$ python -q
>>> import numpy as np
>>> np.set_printoptions(precision=1, suppress=True, linewidth=160, sign=" ")
>>> J = np.load("w.npy")
>>> J.round(1) + 0
array([[  8. ,  15.1,  41.7, -27.1,   7.2,   2.2,   2.3,  30.5,   6.4, -29.3,  21.2],
       [  6.5,  12.9,  38.3, -24.7,   6.6,   0.9,   2.6,  27.7,   5.1, -27.1,  19. ],
       [  1.6,   5.5,  25.8, -16.1,   4.3,  -3.1,   3. ,  17.8,   1.1, -19. ,  11.2],
       [ -1.7,  -0.2,  13.1,  -7.2,   1.7,  -5.1,   2.4,   8.2,  -1.7, -10.3,   4.4],
       [ -2. ,  -1.2,   8.6,  -4.1,   0.7,  -4.8,   1.8,   5.1,  -2. ,  -7. ,   2.4],
       [ -2. ,  -1.4,   7.6,  -3.4,   0.5,  -4.6,   1.6,   4.4,  -2. ,  -6.2,   2.1],
       [ -1.5,  -1.3,   4.2,  -1.3,  -0.1,  -3.3,   0.8,   2.3,  -1.6,  -3.5,   1. ],
       [ -0.6,  -0.6,   1.5,  -0.1,  -0.3,  -1.4,   0.1,   0.8,  -0.7,  -1.3,   0.4],
       [ -0.3,  -0.3,   1. ,   0. ,  -0.3,  -0.9,   0. ,   0.5,  -0.4,  -0.8,   0.3],
       [ -0.3,  -0.3,   0.9,   0. ,  -0.3,  -0.8,   0. ,   0.5,  -0.4,  -0.8,   0.3],
       [ -0.2,  -0.2,   0.8,   0.1,  -0.2,  -0.7,   0. ,   0.4,  -0.3,  -0.6,   0.2],
       [  0. ,   0. ,   0. ,   0. ,   0. ,   0. ,   0. ,   0. ,   0. ,   0. ,   0. ],
       [  0. ,   0. ,  -0.2,  -0.1,   0.1,   0.2,   0.1,  -0.2,   0.1,   0.2,  -0.1],
       [  0. ,   0. ,  -0.3,  -0.1,   0.1,   0.2,   0.1,  -0.2,   0.1,   0.2,  -0.1],
       [ -0.1,  -0.1,  -1.2,  -0.5,   0.7,   0.6,   0.6,  -0.8,   0.3,   0.9,  -0.7],
       [ -0.4,  -0.4,  -1.7,  -0.7,   1. ,   0.6,   0.9,  -1.2,   0.2,   1.2,  -1.1],
       [ -1.8,  -2. ,  -3.2,  -1.5,   2.1,  -0.1,   2.5,  -2.8,  -0.4,   2. ,  -2.8],
       [ -3.1,  -3.5,  -4.4,  -2. ,   2.9,  -1. ,   3.9,  -4. ,  -1.1,   2.5,  -4.3],
       [ -3.9,  -4.4,  -5. ,  -2.2,   3.3,  -1.6,   4.5,  -4.6,  -1.5,   2.8,  -5. ],
       [ -6.8,  -7.6,  -7.1,  -2.8,   4.5,  -4. ,   7. ,  -7. ,  -3.3,   3.7,  -7.8],
       [-13.1, -14.9, -11.6,  -3.5,   6.8,  -9.5,  12. , -12.1,  -7.2,   5.4, -13.8],
       [-13.5, -15.3, -11.9,  -3.5,   6.9,  -9.8,  12.3, -12.4,  -7.5,   5.5, -14.2]])
>>> gram = np.cov(J, rowvar=False)
>>> J.std(axis=0)
array([  4.7,   6.6,  13.8,   7.6,   2.6,   3.1,   3.5,  10.4,   3. ,   9.4,   8.2])
>>> np.argwhere(np.triu(np.abs(np.corrcoef(J.T)) > 0.8, 1))
array([[  0,   1],
       [  0,   5],
       [  0,   7],
       [  0,   8],
       [  0,  10],
       [  1,   2],
       [  1,   7],
       [  1,   8],
       [  1,   9],
       [  1,  10],
       [  2,   3],
       [  2,   7],
       [  2,   9],
       [  2,  10],
       [  3,   7],
       [  3,   9],
       [  5,   8],
       [  7,   8],
       [  7,   9],
       [  7,  10],
       [  8,  10],
       [  9,  10]])
>>> np.polyfit(J[:, 8], J[:, 6], 1)
array([-0.8,  2.1])
>>> E = np.loadtxt("m.csv", delimiter=",")
>>> E
array([[ 2.,  1.,  0.,  0.,  0.],
       [ 0.,  2.,  1.,  0.,  0.],
       [ 0.,  0.,  2.,  1.,  0.],
       [ 0.,  0.,  0.,  2.,  1.],
       [ 0.,  0.,  0.,  0.,  2.]])
>>> # triangular
>>> ev, V = np.linalg.eig(E)
>>> ev
array([ 2.,  2.,  2.,  2.,  2.])
>>> np.sort(np.linalg.eigvals(np.linalg.inv(E)))
array([ 0.5,  0.5,  0.5,  0.5,  0.5])
>>> np.sort(np.linalg.eigvals(E.T))
array([ 2.,  2.,  2.,  2.,  2.])
>>> np.sort(np.linalg.eigvals(E @ E))
array([ 4.,  4.,  4.,  4.,  4.])
>>> E @ V[:, 0] - ev[0] * V[:, 0]
array([ 0.,  0.,  0.,  0.,  0.])
>>> x = np.array([-1, 2, -3, 3, 0])
>>> y = E @ x
>>> y
array([ 0.,  1., -3.,  6.,  0.])
>>> np.linalg.solve(E.T, E[2])
array([ 0.,  0.,  1.,  0.,  0.])
>>> np.linalg.solve(E, E[:, 3])
array([ 0.,  0.,  0.,  1.,  0.])
>>> out = np.array([[1, -4, 5], [1, 2, -7]])
>>> cent = np.kron(out, E)
>>> np.linalg.matrix_rank(cent)
np.int64(10)
>>> X = np.load("case1.npy")
>>> X
array([[  0.1,   3. ,   2.7,   4.5,   0.5,  -0.2,   3. ,  -0.6,  -2.8,   2.5,  -0.7],
       [  1.7,   2.5,   1.9,   4.4,   0.7,  -1.8,   2.2,  -0.4,  -4.1,   1.6,  -1.5],
       [  2.7,   0.8,   2. ,   5.5,   0.3,  -2. ,   1.2,   0.2,  -3. ,   2.1,   1.2],
       [ -8. ,   2.3,  -1.7,   2.2,  -1.3,   3.6,   2.7,   2.7,   0.7,   4.5,  -2.6],
       [ -0.8,   3.3,   0.9,   3.7,   1.7,  -1.4,   1.1,   0.1,  -3.2,   0.5,  -2.5],
       [  2.7,   3.5,   3. ,   3.7,   1.1,  -1.3,  -0.7,   1.4,  -4.8,   2.6,   0.2],
       [-10.2,   0.4,  -0.2,   0.9,   0.5,   4.1,   4.7,   1.1,   0.7,   2.3,  -1.4],
       [  4.4,  -1.9,   1.2,  -3.4,   5.3,  -2.3,  -2.3,  -3.7,   6.7,   2.1,   5.7],
       [  3.3,  -0.4,   0.2,  -2.6,   4.5,  -2.7,  -3. ,  -4. ,   5.6,   1.8,   7. ],
       [  1.5,   2.3,   2.6,   3.7,   1.7,  -2.7,   0.8,   0.7,  -2.5,   1.2,   0.6],
       [  5.3,  -1.2,   0.5,  -4.3,   3. ,  -1.2,  -0.8,  -3.3,   5.8,   1.1,   6.6],
       [ -8.5,  -1.2,  -1.8,   4. ,  -0.3,   2.9,   2.8,   2. ,  -0.8,   4.2,  -1.6],
       [  4.9,   0.4,   0.7,  -2.9,   4.1,  -4.2,   0. ,  -3.5,   5.6,   1.4,   6.8],
       [  3.4,   2. ,   2.3,   2.5,  -1.8,  -1.7,   3.1,  -3.4,  -3.8,   2.4,  -1.5],
       [  3.4,   0.9,   2.8,  -3.7,   5.2,  -1.2,  -1.3,  -5.7,   5.1,  -0.2,   8.8],
       [  4.5,   0.1,   2.2,  -4.1,   5. ,  -3. ,  -1.3,  -4.3,   4.3,   1.5,   5.8],
       [ -8.7,   0.8,  -1.2,   1.7,  -1.8,   3. ,   4.4,   2. ,  -0.6,   3.3,  -2.3],
       [  2. ,   4. ,   1.8,   3.4,   0.8,  -0.3,   1.2,   0.7,  -3.9,   4.4,   0.7],
       [ -8.2,  -0.5,   1.4,   0.6,   1.6,   3.2,   4.9,   1.3,  -0.6,   3.1,  -1.8],
       [  3.1,   1.8,  -1.1,  -2.4,   4.9,  -2.2,  -1.8,  -5.4,   3.9,   1.4,   8.5],
       [  3.4,   0.9,   1.4,  -4.1,   4.8,  -2.5,  -2.1,  -5.2,   4.3,   0.6,   7.4],
       [ -7.6,   1.2,  -0.5,   1.4,  -1.2,   3.8,   4.5,   1.3,  -2. ,   4.6,  -1.9],
       [  1.9,   3.9,   1.5,   5.5,   0.1,  -2.5,   0.3,  -1. ,  -4.5,   4. ,   0.6],
       [  3.9,   1. ,   1.9,  -3.8,   4.3,  -2.7,   0.2,  -5.4,   5.9,   0.7,   3.5]])
>>> x = np.array([-3, -2, 0, 3, -3, -1, 2, -2, 1, 0, -3])
>>> y = X @ x
>>> np.round(np.linalg.lstsq(X, y)[0], 1) + 0
array([-3., -2.,  0.,  3., -3., -1.,  2., -2.,  1.,  0., -3.])
>>> rng = np.random.default_rng(526709)
>>> y = y + 0.3 * rng.normal(size=24)
>>> y
array([ 12.8,   8.1,   2.7,  34.3,   9.3, -15.9,  39.6, -40.4, -40.5,  -4.1, -43.5,  43.4, -39.8,  13.7, -50.1, -44.8,  43.1, -10.8,  31.7, -46.9, -47.3,
        34.1,   1.6, -28.7])
>>> b, *_ = np.linalg.lstsq(X, y)
>>> [round(float(np.linalg.norm(np.linalg.solve(X.T @ X + lam * np.eye(11), X.T @ y))), 2) for lam in (0, 1, 10, 100)]
[7.1, 6.81, 5.59, 3.87]
>>> round(np.linalg.norm(y - X @ b), 1)
np.float64(1.3)
>>> b.round()
array([-3., -2.,  0.,  3., -3., -1.,  2., -2.,  1., -0., -3.])
>>> z = X[:, 10] > np.median(X[:, 10])
>>> f = X[z].mean(axis=0) - X[~z].mean(axis=0)
>>> z.astype(int)
array([ 0,  0,  1,  0,  0,  0,  0,  1,  1,  0,  1,  0,  1,  0,  1,  1,  0,  1,  0,  1,  1,  0,  0,  1])
>>> ((X - X.mean(axis=0)) @ f > 0).astype(int)
array([ 0,  0,  0,  0,  0,  0,  0,  1,  1,  0,  1,  0,  1,  0,  1,  1,  0,  0,  0,  1,  1,  0,  0,  1])
>>> cent = X[[11, 1]].astype(float)
>>> for _ in range(7):
...     z = np.linalg.norm(X[:, None] - cent, axis=-1).argmin(axis=1)
...     cent = np.array([X[z == j].mean(axis=0) for j in range(2)])
... 
>>> z
array([ 1,  1,  1,  0,  1,  1,  0,  1,  1,  1,  1,  0,  1,  1,  1,  1,  0,  1,  0,  1,  1,  0,  1,  1])
>>> np.bincount(z)
array([  6,  18])
>>> np.abs(cent[1] - cent[0]).argmax()
np.int64(0)
>>> proj = X @ np.linalg.solve(X.T @ X, X.T)
>>> np.diag(proj)
array([ 0.3,  0.3,  0.5,  0.6,  0.5,  0.4,  0.3,  0.5,  0.3,  0.4,  0.4,  0.5,  0.6,  0.7,  0.6,  0.3,  0.3,  0.5,  0.5,  0.7,  0.3,  0.3,  0.4,  0.5])
>>> Xs = X - X.mean(axis=0)
>>> V = np.linalg.svd(Xs)[2][:3]
>>> out = Xs - Xs @ V.T @ V
>>> np.round(np.linalg.norm(out) / np.linalg.norm(Xs), 1)
np.float64(0.3)
>>> cent = np.array([[2, 3, 3, 1, 1, 2, 3],
...     [1, 1, 0, 0, 1, 1, 3],
...     [1, 1, 0, 2, 1, 3, 2],
...     [0, 0, 2, 0, 1, 3, 2],
...     [3, 3, 3, 1, 0, 0, 3],
...     [2, 1, 1, 0, 1, 0, 0],
...     [2, 3, 1, 2, 1, 0, 2]])
>>> W0 = (rng.random((13, 7)) < 0.25) @ cent
>>> W0
array([[  3,   3,   3,   1,   0,   0,   3],
       [  2,   3,   3,   2,   2,   3,   4],
       [  4,   4,   3,   3,   1,   3,   5],
       [  2,   3,   3,   1,   1,   2,   3],
       [  4,   4,   3,   3,   1,   3,   5],
       [  8,  10,   7,   6,   3,   5,  10],
       [  3,   2,   1,   0,   2,   1,   3],
       [  2,   3,   3,   1,   1,   2,   3],
       [  2,   1,   1,   0,   1,   0,   0],
       [  5,   7,   6,   5,   4,   8,   9],
       [  4,   4,   3,   1,   1,   1,   6],
       [  2,   3,   1,   2,   1,   0,   2],
       [  6,   5,   4,   3,   2,   3,   5]])
>>> # rows 2 and 4 are equal
>>> proj = W0 @ np.linalg.solve(W0.T @ W0, W0.T)
>>> np.round(proj @ W0[:, 5], 1) + 0
array([ 0.,  3.,  3.,  2.,  3.,  5.,  1.,  2.,  0.,  8.,  1.,  0.,  3.])
>>> np.diag(proj)
array([ 0.6,  0.7,  0.3,  0.4,  0.3,  0.6,  0.7,  0.4,  0.5,  0.7,  0.7,  0.6,  0.5])
>>> np.allclose(proj @ proj, proj)
True
>>> round(np.linalg.norm(W0[4] - W0[6]), 1)
np.float64(5.2)
>>> np.linalg.norm(W0, axis=0)
array([ 14.5,  16.5,  12.9,  10. ,   6.6,  11.6,  18.7])
>>> np.linalg.norm(W0, axis=1).argmax()
np.int64(5)
>>> np.round(np.linalg.norm(W0, "nuc"), 1)
np.float64(50.3)
>>> round(np.linalg.norm(W0[4], 1), 1), round(float(np.linalg.norm(W0[4], np.inf)), 1)
(np.float64(23.0), 5.0)
>>> np.round(np.linalg.norm(W0, 1), 1), round(np.linalg.norm(W0, np.inf), 1)
(np.float64(58.0), np.float64(49.0))
>>> round(float(np.linalg.norm(W0, 2)), 1)
35.0
>>> out = np.array([[3, -1], [-1, -3]])
>>> M = np.tile(out, (2, 2))
>>> M
array([[ 3, -1,  3, -1],
       [-1, -3, -1, -3],
       [ 3, -1,  3, -1],
       [-1, -3, -1, -3]])
>>> # equal to its transpose
>>> np.linalg.matrix_rank(M, rtol=0.1)
np.int64(2)
>>> round(np.linalg.norm(M, 2) / np.linalg.norm(M), 1)
np.float64(0.7)
>>> np.argsort(-np.linalg.norm(M, axis=0).round(6), kind="stable")[:3]
array([ 0,  1,  2])
